% python3 -q
>>> import numpy as np
>>> np.set_printoptions(precision=4, suppress=True, linewidth=160, floatmode="fixed")
>>> mat = np.array([[1, 0, 0, 0], [0, -2, 0, 0], [0, 0, 0, 0], [0, 0, 0, -3]])
>>> Uu, s, VT = np.linalg.svd(mat)
>>> print(np.argmax(s[:-1] / (s[1:] + 1e-6)) + 1)
3
>>> M2 = Uu[:, :3] @ np.diag(s[:3]) @ VT[:3]
>>> print(np.linalg.matrix_rank(mat, rtol=0.05))
3
>>> print(np.abs(mat - M2).max())
0.0
>>> print(round(float(np.linalg.norm(mat - M2, 2)), 4), s[3])
0.0 0.0
>>> arr = np.load("dump.npy")
>>> print(arr)
[[ 3  3  3]
 [17 23 19]
 [ 9  6  5]
 [17 23 19]
 [11 20 17]
 [16 16 13]
 [17 23 19]
 [11 20 17]
 [15  9  7]
 [ 0  7  7]
 [ 3  3  3]
 [17 23 19]]
>>> x0 = np.array([3, 2, 0])
>>> rhs = arr @ x0
>>> print(np.round(np.linalg.solve(arr.T @ arr, arr.T @ rhs), 4) + 0)
[3.0000 2.0000 0.0000]
>>> print(np.round(np.linalg.lstsq(arr, rhs)[0], 4) + 0)
[3.0000 2.0000 0.0000]
>>> print(np.round(np.linalg.pinv(arr) @ arr, 4) + 0)
[[1.0000 0.0000 0.0000]
 [0.0000 1.0000 0.0000]
 [0.0000 0.0000 1.0000]]
>>> print(rhs)
[15 97 39 97 73 80 97 73 63 14 15 97]
>>> try:
...     np.linalg.solve(arr, rhs)
... except np.linalg.LinAlgError as e:
...     print("failed:", e)
... 
failed: Last 2 dimensions of the array must be square
>>> rng = np.random.default_rng(641)
>>> rhs = rhs + 0.02 * rng.normal(size=12)
>>> print(rhs)
[15.0176 97.0055 38.9989 97.0210 73.0298 79.9927 96.9939 73.0180 62.9549 14.0098 15.0507 97.0084]
>>> b, *_ = np.linalg.lstsq(arr, rhs)
>>> print(b.round())
[3.0000 2.0000 0.0000]
>>> print([round(float(np.linalg.norm(np.linalg.solve(arr.T @ arr + lam * np.eye(3), arr.T @ rhs))), 2) for lam in (0, 1, 10, 100)])
[3.59, 3.45, 3.34, 3.0]
>>> print(np.round(np.linalg.norm(rhs - arr @ b), 4))
0.0584
>>> lab = arr[:, 0] > np.median(arr[:, 0])
>>> r0 = arr[lab].mean(axis=0) - arr[~lab].mean(axis=0)
>>> print((((arr - arr.mean(axis=0)) @ r0 > 0) == lab).mean())
0.75
>>> Uu, s, VT = np.linalg.svd(mat)
>>> evecs = VT[:(s > 1e-8).sum()]
>>> x0 = mat[2] + -2 * mat[1] + rng.integers(2) * np.eye(4)[1]
>>> print(x0)
[0.0000 4.0000 0.0000 0.0000]
>>> print(np.diag(evecs.T @ evecs))
[1.0000 1.0000 0.0000 1.0000]
>>> W0 = np.load("block9.npy")
>>> print(W0)
[[0 0 1 1]
 [0 0 1 1]
 [1 1 0 1]
 [1 1 1 0]]
>>> evals, evecs = np.linalg.eigh(W0)
>>> x0 = np.array([-2, 2, -2, -1])
>>> print(np.linalg.eigvalsh(W0[1:, 1:]))
[-1.0000 -1.0000  2.0000]
>>> print(x0 @ W0 @ x0)
4
>>> print(round(x0 @ W0 @ x0 / (x0 @ x0), 4), round(evals[0], 4), np.round(evals[-1], 4))
0.3077 -1.5616 2.5616
>>> print(W0 @ W0)
[[2 2 1 1]
 [2 2 1 1]
 [1 1 3 2]
 [1 1 2 3]]
>>> low = np.diag(W0.sum(axis=1)) - W0
>>> print(np.linalg.matrix_rank(low))
3
>>> print((np.linalg.eigvalsh(low) < 1e-8).sum())
1
>>> print(np.round(np.linalg.eigvalsh(low), 4) + 0)
[0.0000 2.0000 4.0000 4.0000]
>>> M2 = np.array([[2, -3], [5, 1]])
>>> F = np.tile(M2, (2, 2))
>>> print(F)
[[ 2 -3  2 -3]
 [ 5  1  5  1]
 [ 2 -3  2 -3]
 [ 5  1  5  1]]
>>> lab = rng.permutation(4)
>>> print(lab)
[2 0 3 1]
>>> M2 = F[lab][:, lab]
>>> print(np.allclose(M2, F))
False
>>> print(M2)
[[ 2  2 -3 -3]
 [ 2  2 -3 -3]
 [ 5  5  1  1]
 [ 5  5  1  1]]
>>> data = np.diag(np.array([3, 1, 2, 1])) + 3 * np.eye(4, k=1) + 3 * np.eye(4, k=-1)
>>> print(data)
[[3.0000 3.0000 0.0000 0.0000]
 [3.0000 1.0000 3.0000 0.0000]
 [0.0000 3.0000 2.0000 3.0000]
 [0.0000 0.0000 3.0000 1.0000]]
>>> Q, evecs = np.linalg.qr(data[:, :1])[0], np.linalg.qr(data[:, 1:])[0]
>>> s = np.linalg.svd(Q.T @ evecs, compute_uv=False)
>>> print(round(np.linalg.norm(Q @ Q.T - evecs @ evecs.T, 2), 4))
1.0
>>> m1 = np.loadtxt("sample7.csv", delimiter=",")
>>> print(m1)
[[-1.0000 -1.0000 -1.9788 -0.6000]
 [ 1.5000 -0.1000  3.0005  0.8000]
 [ 0.9000  0.3000  1.8072 -1.2000]
 [-2.1000  0.5000 -4.2013 -0.8000]
 [-0.3000 -2.4000 -0.5964  1.4000]
 [-1.1000  0.1000 -2.2040 -0.4000]
 [ 0.6000  0.3000  1.1869 -0.4000]
 [-0.4000 -0.4000 -0.8441 -0.7000]
 [ 0.6000 -0.7000  1.1805 -2.7000]
 [-1.1000 -1.4000 -2.1797  0.0000]
 [ 0.9000 -1.2000  1.8062 -0.1000]
 [-0.7000 -1.3000 -1.3865  0.3000]
 [-1.5000  1.3000 -2.9846 -1.0000]
 [-0.6000  0.3000 -1.1966  1.0000]
 [-1.1000 -0.8000 -2.1805 -1.5000]
 [-0.5000  0.8000 -1.0061 -0.8000]]
>>> W2 = m1[[1, 14]].astype(float)
>>> for _ in range(3):
...     lab = np.linalg.norm(m1[:, None] - W2, axis=-1).argmin(axis=1)
...     W2 = np.array([m1[lab == j].mean(axis=0) for j in range(2)])
... 
>>> print(lab)
[1 0 0 1 1 1 0 1 0 1 0 1 1 1 1 1]
>>> print(W2)
[[ 0.9000 -0.2800  1.7963 -0.7200]
 [-0.9455 -0.3909 -1.8871 -0.2818]]
>>> print(np.abs(W2[1] - W2[0]).argmax())
2
>>> M = np.loadtxt("mat.csv", delimiter=",")
>>> print(M)
[[  0.9000  -0.5000   4.4558]
 [ -2.1000   0.2000 -10.5209]
 [  0.6000   1.9000   3.0123]
 [  0.3000  -1.6000   1.4275]
 [ -0.1000  -1.2000  -0.3120]
 [ -0.2000  -0.8000  -0.9856]
 [ -1.2000   1.4000  -6.0366]
 [ -0.2000   1.3000  -1.0366]
 [  0.0000   1.9000   0.1172]
 [  0.1000   1.3000   0.5426]]
>>> M2 = M / np.linalg.norm(M, axis=1, keepdims=True)
>>> C2 = M2 @ M2.T
>>> print((np.abs(C2) > 0.9).astype(int))
[[1 1 0 0 0 0 1 0 0 0]
 [1 1 0 0 0 0 1 0 0 0]
 [0 0 1 0 0 1 0 0 0 0]
 [0 0 0 1 0 0 0 1 0 0]
 [0 0 0 0 1 0 0 0 1 1]
 [0 0 1 0 0 1 0 0 0 0]
 [1 1 0 0 0 0 1 0 0 0]
 [0 0 0 1 0 0 0 1 0 0]
 [0 0 0 0 1 0 0 0 1 1]
 [0 0 0 0 1 0 0 0 1 1]]
>>> print((C2 - 2 * np.eye(10)).round(6).argmax(axis=1))
[2 6 9 0 5 4 1 6 9 8]
>>> print(round(np.degrees(np.arccos(np.clip(C2[1, 5], -1, 1))), 4))
39.5697
>>> print(C2[1])
[-0.9959  1.0000 -0.8405 -0.6873  0.2437  0.7708  0.9791  0.6447 -0.0418 -0.3734]
>>> x0 = np.array([1, 2, 3])
>>> rhs = M @ x0
>>> print(np.linalg.solve(M.T @ M, M.T @ rhs))
[1.0000 2.0000 3.0000]
>>> print(np.round(np.linalg.pinv(M) @ M, 4) + 0)
[[1.0000 0.0000 0.0000]
 [0.0000 1.0000 0.0000]
 [0.0000 0.0000 1.0000]]
>>> rhs = rhs + 0.02 * rng.normal(size=10)
>>> print(rhs)
[ 13.2180 -33.2908  13.4507   1.3725  -3.4315  -4.7542 -16.5172  -0.7102   4.1773   4.3300]
>>> b, *_ = np.linalg.lstsq(M, rhs)
>>> print(b.round())
[0.0000 2.0000 3.0000]
>>> print(np.round(M.T @ (rhs - M @ b), 4) + 0)
[0.0000 0.0000 0.0000]
>>> print(b)
[0.4113 2.0052 3.1187]
>>> t3 = np.stack([M, 5 * M, M[::-1]])
>>> print((t3 @ M.T).shape)
(3, 10, 10)
>>> print(np.linalg.norm(t3, axis=(1, 2)))
[14.3265 71.6323 14.3265]
>>> print(np.linalg.matrix_rank(t3))
[3 3 3]
>>> x0 = np.array([3, 3, 0])
>>> rhs = M @ x0
>>> b, lr = np.zeros(3), 1 / np.linalg.norm(M, 2) ** 2
>>> for i in range(60):
...     b -= lr * M.T @ (M @ b - rhs)
...     if i % 10 == 0: print(i, round(np.linalg.norm(M @ b - rhs), 4))
... 
0 11.348
10 4.3952
20 1.7066
30 0.6736
40 0.2919
50 0.1731
>>> print(b)
[0.1135 2.9862 0.5760]
>>> M2 = np.c_[M[:, :1] @ np.array([[1]]), np.array([-2, -1, 1, 1, 2, -2, -1, -2, -2, 2])]
>>> print(M2)
[[ 0.9000 -2.0000]
 [-2.1000 -1.0000]
 [ 0.6000  1.0000]
 [ 0.3000  1.0000]
 [-0.1000  2.0000]
 [-0.2000 -2.0000]
 [-1.2000 -1.0000]
 [-0.2000 -2.0000]
 [ 0.0000 -2.0000]
 [ 0.1000  2.0000]]
>>> print(np.linalg.matrix_rank(np.c_[M, M2]))
4
>>> print(np.linalg.norm(np.linalg.qr(M)[0].T @ M2, axis=0) ** 2 / ((M2 ** 2).sum(axis=0) + 1e-12))
[1.0000 0.1675]
>>> print(np.round(np.linalg.lstsq(M, M2[:, 0])[0], 4) + 0)
[1.0000 0.0000 0.0000]
>>> A = np.load("out12.npy")
>>> print(A)
[[-1  2 -3  1]
 [ 0  3 -3  2]
 [ 0  0  2 -1]
 [ 0  0  0 -3]]
>>> x0 = np.array([-5, -2, -1, -2])
>>> rhs = A @ x0
>>> b, lr = np.zeros(4), 1 / np.linalg.norm(A, 2) ** 2
>>> for i in range(30):
...     b -= lr * A.T @ (A @ b - rhs)
...     if i % 5 == 0: print(i, round(np.linalg.norm(A @ b - rhs), 4))
... 
0 6.9287
5 4.611
10 3.7788
15 3.2886
20 2.9211
25 2.6262
>>> print(np.round(np.linalg.cond(A), 4))
8.6526
>>> W1 = np.array([[3, 0, 3, 2, 2], [1, 0, 3, 0, 0], [2, 0, 1, 1, 1], [0, 3, 3, 1, 0]])
>>> b = np.array([2, 0, 4, 5, 2])
>>> H = np.maximum(A @ W1 + b, 0)
>>> print(H)
[[ 0  3  7  1  0]
 [ 0  6 16  4  0]
 [ 6  0  3  6  4]
 [ 2  0  0  2  2]]
>>> print((H > 0).astype(int))
[[0 1 1 1 0]
 [0 1 1 1 0]
 [1 0 1 1 1]
 [1 0 0 1 1]]
>>> print((H > 0).mean(axis=0))
[0.5000 0.5000 0.7500 1.0000 0.5000]
>>> W2 = np.array([[3, 2, 3], [3, 1, 1], [1, 0, 0], [2, 1, 1], [0, 1, 3]])
>>> print(W1 @ W2)
[[16 10 17]
 [ 6  2  3]
 [ 9  6 10]
 [14  4  4]]
>>> print(H @ W2)
[[18  4  4]
 [42 10 10]
 [33 22 36]
 [10  8 14]]
>>> print(round(np.linalg.norm(H, "nuc"), 4))
30.3029
>>> print(round(np.linalg.norm(H, 2), 4))
19.6839
>>> print(np.linalg.norm(H, axis=0))
[ 6.3246  6.7082 17.7200  7.5498  4.4721]
>>> print(round(float(np.linalg.norm(H) ** 2 / np.linalg.norm(H, 2) ** 2), 4))
1.2285
>>> lab = rng.permutation(4)
>>> print(lab)
[2 1 3 0]
>>> M2 = A[lab][:, lab]
>>> print(M2)
[[ 2  0 -1  0]
 [-3  3  2  0]
 [ 0  0 -3  0]
 [-3  2  1 -1]]
>>> print(np.sort(np.abs(np.linalg.eigvals(M2))))
[1.0000 2.0000 3.0000 3.0000]
>>> evals, evecs = np.linalg.eig(M2)
>>> print(np.sort(np.linalg.eigvals(M2 @ M2)))
[1.0000 4.0000 9.0000 9.0000]
>>> print(evals)
[-1.0000  3.0000  2.0000 -3.0000]
>>> print(M2 @ evecs[:, 0] - evals[0] * evecs[:, 0])
[0.0000 0.0000 0.0000 0.0000]
>>> print(np.sort(np.linalg.eigvals(np.linalg.inv(M2))))
[-1.0000 -0.3333  0.3333  0.5000]
